% python3 -q
>>> import numpy as np
>>> import numpy.linalg as la
>>> np.set_printoptions(precision=3, suppress=True, linewidth=100, sign=" ")
>>> def tidy(a):
...     return np.round(a, 3) + 0
... 
>>> W0 = np.load("test1.npy")
>>> print(W0)
[[-3.292 -2.093  4.527 -2.075 -1.173  3.865]
 [ 1.098  0.722 -1.514  0.721  0.386 -1.261]
 [ 3.303  2.087 -4.542  2.079  1.189 -3.888]
 [-0.008  0.007 -0.034  0.012  0.011  0.011]
 [ 3.28   2.105 -4.521  2.13   1.242 -3.894]
 [ 5.516  3.485 -7.479  3.532  2.    -6.495]
 [ 1.116  0.702 -1.502  0.715  0.384 -1.312]
 [ 4.423  2.824 -5.974  2.814  1.626 -5.181]
 [ 2.218  1.412 -2.971  1.381  0.799 -2.602]
 [-2.192 -1.388  3.006 -1.395 -0.78   2.604]
 [-4.401 -2.824  5.952 -2.77  -1.625  5.19 ]
 [ 5.488  3.521 -7.514  3.494  1.995 -6.504]
 [-4.388 -2.814  5.961 -2.826 -1.602  5.189]
 [ 5.498  3.506 -7.507  3.476  1.98  -6.483]
 [ 1.063  0.733 -1.55   0.663  0.408 -1.279]
 [-0.005  0.051  0.022 -0.031  0.016  0.003]
 [-5.506 -3.493  7.458 -3.505 -1.992  6.506]
 [-5.483 -3.488  7.49  -3.498 -2.014  6.503]
 [-4.41  -2.83   6.047 -2.79  -1.62   5.193]
 [-5.5   -3.507  7.479 -3.507 -1.986  6.499]
 [-3.302 -2.068  4.513 -2.074 -1.184  3.905]
 [ 2.213  1.392 -3.019  1.415  0.813 -2.621]
 [ 0.007  0.011  0.    -0.009  0.006  0.021]
 [-0.004 -0.021  0.016 -0.005 -0.022  0.016]
 [-5.495 -3.53   7.492 -3.474 -1.998  6.486]]
>>> x = np.array([-1, 2, 1, -1, -1, -3])
>>> rhs = W0 @ x
>>> print(tidy(la.solve(W0.T @ W0, W0.T @ rhs)))
[-1.  2.  1. -1. -1. -3.]
>>> print(tidy(la.lstsq(W0, rhs)[0]))
[-1.  2.  1. -1. -1. -3.]
>>> rng = np.random.default_rng(58879)
>>> rhs = rhs + 0.1 * rng.normal(size=25)
>>> print(tidy(rhs))
[-4.703  1.685  4.793 -0.005  4.771  8.025  1.677  6.211  3.247 -3.143 -6.439  8.052 -6.494  8.361
  1.511  0.016 -8.121 -8.034 -6.321 -8.094 -4.832  3.254 -0.156  0.127 -8.108]
>>> b, *_ = la.lstsq(W0, rhs)
>>> print(b.round())
[-1.  2.  1.  1. -4. -3.]
>>> print(tidy(W0.T @ (rhs - W0 @ b)))
[ 0.  0.  0.  0.  0.  0.]
>>> out = np.array([[-1, 1, -3, 2, 1, 3, -2, 1, -3],
...     [1, 2, 2, 3, 2, 0, -3, 2, -3],
...     [0, 1, -3, 2, -3, -1, 1, -3, 3],
...     [2, 1, 1, 2, -1, -3, 0, 0, 1],
...     [0, 3, -2, 2, 1, 1, 3, -3, -2],
...     [-2, -1, -2, -2, 2, -3, 3, 2, 0],
...     [-3, 2, -3, 0, 1, -2, 3, -1, 2],
...     [2, 2, 1, -3, -2, -1, 3, 1, -1],
...     [1, -2, 0, 3, 1, -3, 1, 1, 0]])
>>> X = np.triu(out, 1)
>>> print(X)
[[ 0  1 -3  2  1  3 -2  1 -3]
 [ 0  0  2  3  2  0 -3  2 -3]
 [ 0  0  0  2 -3 -1  1 -3  3]
 [ 0  0  0  0 -1 -3  0  0  1]
 [ 0  0  0  0  0  1  3 -3 -2]
 [ 0  0  0  0  0  0  3  2  0]
 [ 0  0  0  0  0  0  0 -1  2]
 [ 0  0  0  0  0  0  0  0 -1]
 [ 0  0  0  0  0  0  0  0  0]]
>>> rk = la.matrix_rank(X)
>>> print(rk)
8
>>> null = la.svd(X)[2][rk:].T
>>> print(np.allclose(X @ null, 0))
True
>>> print(la.matrix_rank(X.T @ X), la.matrix_rank(X @ X.T))
8 8
>>> print([int(la.matrix_rank(np.delete(X, i, axis=0))) for i in range(9)])
[7, 7, 7, 7, 7, 7, 7, 7, 8]
